% python3 -q
>>> import numpy as np
>>> from numpy import linalg as LA
>>> np.set_printoptions(precision=2, suppress=True, linewidth=140, floatmode="fixed")
>>> arr = np.load("m.npy")
>>> arr
array([[-2,  0,  0,  0,  0,  0,  0,  0,  0],
       [ 2, -2,  0,  0,  0,  0,  0,  0,  0],
       [-2, -2,  1,  0,  0,  0,  0,  0,  0],
       [-1, -3, -3, -2,  0,  0,  0,  0,  0],
       [ 0, -1,  0,  3, -3,  0,  0,  0,  0],
       [ 1,  2, -1, -3,  3,  2,  0,  0,  0],
       [-1,  0,  0,  3, -3, -1,  0,  0,  0],
       [-3,  2,  0,  3,  3, -2, -3, -2,  0],
       [ 3,  1, -3, -2,  2,  0,  1,  1,  0]])
>>> LA.cond(arr) > 100
np.True_
>>> [round(float(x), 2) for x in LA.svd(arr, compute_uv=False)[:3]]
[9.23, 7.25, 4.98]
>>> rng = np.random.default_rng(45)
>>> z = rng.permutation(9)
>>> z
array([8, 5, 2, 6, 7, 4, 0, 1, 3])
>>> Y = arr[z][:, z]
>>> np.diag(Y)
array([ 0,  2,  1,  0, -2, -3, -2, -2, -2])
>>> np.sort(np.abs(LA.eigvals(Y)))
array([0.00, 0.00, 1.00, 2.00, 2.00, 2.00, 2.00, 2.00, 3.00])
>>> Y
array([[ 0,  0, -3,  1,  1,  2,  3,  1, -2],
       [ 0,  2, -1,  0,  0,  3,  1,  2, -3],
       [ 0,  0,  1,  0,  0,  0, -2, -2,  0],
       [ 0, -1,  0,  0,  0, -3, -1,  0,  3],
       [ 0, -2,  0, -3, -2,  3, -3,  2,  3],
       [ 0,  0,  0,  0,  0, -3,  0, -1,  3],
       [ 0,  0,  0,  0,  0,  0, -2,  0,  0],
       [ 0,  0,  0,  0,  0,  0,  2, -2,  0],
       [ 0,  0, -3,  0,  0,  0, -1, -3, -2]])
>>> round(LA.det(Y), 2), np.round(LA.det(arr[z]), 2)
(np.float64(0.0), np.float64(0.0))
>>> Uu, s, vt = LA.svd(arr)
>>> vecs = vt[:(s > 1e-8).sum()]
>>> x0 = arr[7] + 4 * arr[8] + rng.integers(2) * np.eye(9)[5]
>>> x0
array([  9.00,   6.00, -12.00,  -5.00,  11.00,  -1.00,   1.00,   2.00,   0.00])
>>> round(LA.norm(x0 - vecs.T @ vecs @ x0), 2)
np.float64(0.0)
>>> Uu, s, vt = LA.svd(arr)
>>> np.argmax(s[:-1] / (s[1:] + 1e-6)) + 1
np.int64(8)
>>> s
array([9.23, 7.25, 4.98, 3.88, 2.73, 1.48, 0.82, 0.02, 0.00])
>>> Y = Uu[:, :8] @ np.diag(s[:8]) @ vt[:8]
>>> round(float(np.abs(arr - Y).max()), 2)
0.0
>>> round(float(LA.norm(arr - Y, 2)), 2), s[8]
(0.0, np.float64(0.0))
>>> np.diff(arr, axis=0)
array([[ 4, -2,  0,  0,  0,  0,  0,  0,  0],
       [-4,  0,  1,  0,  0,  0,  0,  0,  0],
       [ 1, -1, -4, -2,  0,  0,  0,  0,  0],
       [ 1,  2,  3,  5, -3,  0,  0,  0,  0],
       [ 1,  3, -1, -6,  6,  2,  0,  0,  0],
       [-2, -2,  1,  6, -6, -3,  0,  0,  0],
       [-2,  2,  0,  0,  6, -1, -3, -2,  0],
       [ 6, -1, -3, -5, -1,  2,  4,  3,  0]])
>>> round(float(LA.norm(arr)), 2)
13.71
>>> arr[:, 9]
Traceback (most recent call last):
  File "<python-input-28>", line 1, in <module>
    arr[:, 9]
    ~~~^^^^^^
IndexError: index 9 is out of bounds for axis 1 with size 9
